$ python3 -q
>>> import numpy as np
>>> np.set_printoptions(precision=1, suppress=True, linewidth=160, sign=" ")
>>> rd = lambda a: np.round(a, 1) + 0
>>> F = np.load("sample17.npy")
>>> rd(F)
array([[ 0.9,  0.5],
       [-0.5,  0.9]])
>>> x = np.array([-1, 0])
>>> [p for p in range(1, 25) if np.allclose(np.linalg.matrix_power(F, p), np.eye(2))]
[12, 24]
>>> rd(np.linalg.norm(x)), rd(np.linalg.norm(F @ x))
(np.float64(1.0), np.float64(1.0))
>>> rd(np.linalg.inv(F))
array([[ 0.9, -0.5],
       [ 0.5,  0.9]])
>>> rd(F.T @ (F @ x))
array([-1.,  0.])
>>> t = np.radians(45)
>>> R = np.eye(2)
>>> R[0, 0] = R[1, 1] = np.cos(t)
>>> R[0, 1], R[1, 0] = -np.sin(t), np.sin(t)
>>> rd(R)
array([[ 0.7, -0.7],
       [ 0.7,  0.7]])
>>> M2 = F @ R.T
>>> rd(np.abs(M2 - F).max(axis=0))
array([ 0.6,  0.6])
>>> rd(M2)
array([[ 0.3,  1. ],
       [-1. ,  0.3]])
>>> M2 = np.linalg.inv(F)
>>> rd(F @ M2)
array([[ 1.,  0.],
       [ 0.,  1.]])
>>> rd(np.linalg.cond(F))
np.float64(1.0)
>>> rd(np.linalg.det(F) * M2)
array([[ 0.9, -0.5],
       [ 0.5,  0.9]])
>>> W0 = np.loadtxt("x.csv", delimiter=",")
>>> W0
array([[ -3.1,   0. ,   6.4,   2.1,   0.3],
       [ -4.9,   3. ,   4.2,  -5.1,   3. ],
       [  1.6,   1.6,   1.3,  -4.3,   1.6],
       [ -5.2,   2.3,   5.2,  -0.7,  -0.5],
       [  0.4,   0.8,  -1.1,  -4.4,   3.5],
       [ -3.3,   1.6,   2.8,  -4. ,   3.7],
       [  0.4,   4. ,   5. ,  -7.7,   1.1],
       [  6.9,   0.1,   7.7,  -1.4,  -1.7],
       [  2.6,  -5.2,  -6.8,   6.6,   1.1],
       [ -1.8,   0.4,   2.1,   3.1,  -4. ],
       [ -4.7,  -0.9,  -4.5,  -2.1,   7.4],
       [ -3.1,  -1. ,  -4.9,  -0.1,   4.1],
       [ -1.1,  -4.8, -12.7,   3.9,   5.6],
       [ -1.1,   4.7,   5.2,  -3.8,  -5.2],
       [ -2.9,   5.6,   1.6,  -6.4,  -2.7],
       [  3.2,  -4.6,  -2.5,   2.3,   6.5],
       [  2. ,  -5.8,  -6.4,   7. ,   2.8],
       [ -1.2,  -3.2,  -1.9,   7.7,  -2.6],
       [ -5. ,   4.7,   6.4,  -5.3,  -0.2],
       [  4. ,  -3.8,  -0.1,   4. ,   1.3],
       [ -6.1,   4.2,   0.7,  -4. ,  -0.9],
       [ -6.5,   1.8,  -2.3,  -2.4,   3.1],
       [  5.7,  -1.6,   1.3,   5.6,  -6.8],
       [  4.9,  -2.5,  -5.1,   0.9,   0.5]])
>>> x = np.array([0, 1, -2, 4, 3])
>>> target = W0 @ x
>>> rd(np.linalg.lstsq(W0, target)[0])
array([ 0.,  1., -2.,  4.,  3.])
>>> rng = np.random.default_rng(27355)
>>> target = target + 0.1 * rng.normal(size=24)
>>> rd(target)
array([ -3.4, -16.9, -13.3, -12.4,  -3.9,  -8.9, -33.4, -25.9,  38. ,  -3.2,  21.9,  20.6,  53. , -36.5, -31.2,  28.9,  43.5,  23.5, -29.8,  16.1, -15.9,
         6. ,  -2.4,  12.6])
>>> b, *_ = np.linalg.lstsq(W0, target)
>>> b.round()
array([-0.,  1., -2.,  4.,  3.])
>>> rd(W0.T @ (target - W0 @ b))
array([ 0.,  0.,  0.,  0.,  0.])
>>> rd(np.linalg.norm(target - W0 @ b))
np.float64(0.5)
>>> Xs = W0 - W0.mean(axis=0)
>>> U, sig, Vh = np.linalg.svd(Xs, full_matrices=False)
>>> np.linalg.matrix_rank(Xs)
np.int64(5)
>>> np.searchsorted(np.cumsum(sig ** 2) / (sig ** 2).sum(), 0.9) + 1
np.int64(3)
>>> rd(Xs.mean(axis=0))
array([ 0.,  0.,  0.,  0.,  0.])
>>> hat = W0 @ np.linalg.solve(W0.T @ W0, W0.T)
>>> rd(np.linalg.eigvalsh(hat))
array([ 0.,  0.,  0.,  0.,  0.,  0.,  0.,  0.,  0.,  0.,  0.,  0.,  0.,  0.,  0.,  0.,  0.,  0.,  0.,  1.,  1.,  1.,  1.,  1.])
>>> rd(np.trace(hat))
np.float64(5.0)
>>> np.allclose(hat @ hat, hat)
True
>>> data = np.loadtxt("block11.csv", delimiter=",")
>>> data
array([[-1.,  1., -1.,  1.],
       [ 2., -3.,  2., -3.],
       [-1.,  1., -1.,  1.],
       [ 2., -3.,  2., -3.]])
>>> T = np.stack([data, 3 * data, data[::-1]])
>>> np.einsum("bij,cij->bc", T, T)
array([[  60.,  180.,  -40.],
       [ 180.,  540., -120.],
       [ -40., -120.,   60.]])
>>> T.sum(axis=0)
array([[ -2.,   1.,  -2.,   1.],
       [  7., -11.,   7., -11.],
       [ -2.,   1.,  -2.,   1.],
       [  7., -11.,   7., -11.]])
>>> rd(np.linalg.det(T))
array([ 0.,  0.,  0.])
>>> rd(np.linalg.norm(T, axis=(1, 2)))
array([  7.7,  23.2,   7.7])
>>> U, sig, Vh = np.linalg.svd(data)
>>> rd(sig)
array([ 7.7,  0.5,  0. ,  0. ])
>>> np.argmax(sig[:-1] / (sig[1:] + 1e-6)) + 1
np.int64(2)
>>> M2 = U[:, :2] @ np.diag(sig[:2]) @ Vh[:2]
>>> np.linalg.matrix_rank(M2)
np.int64(2)
>>> rd(np.linalg.norm(data - M2, 2)), rd(sig[2])
(np.float64(0.0), np.float64(0.0))
>>> rd(np.abs(data - M2).max())
np.float64(0.0)
>>> rd(np.linalg.norm(data - M2) / np.linalg.norm(data))
np.float64(0.0)
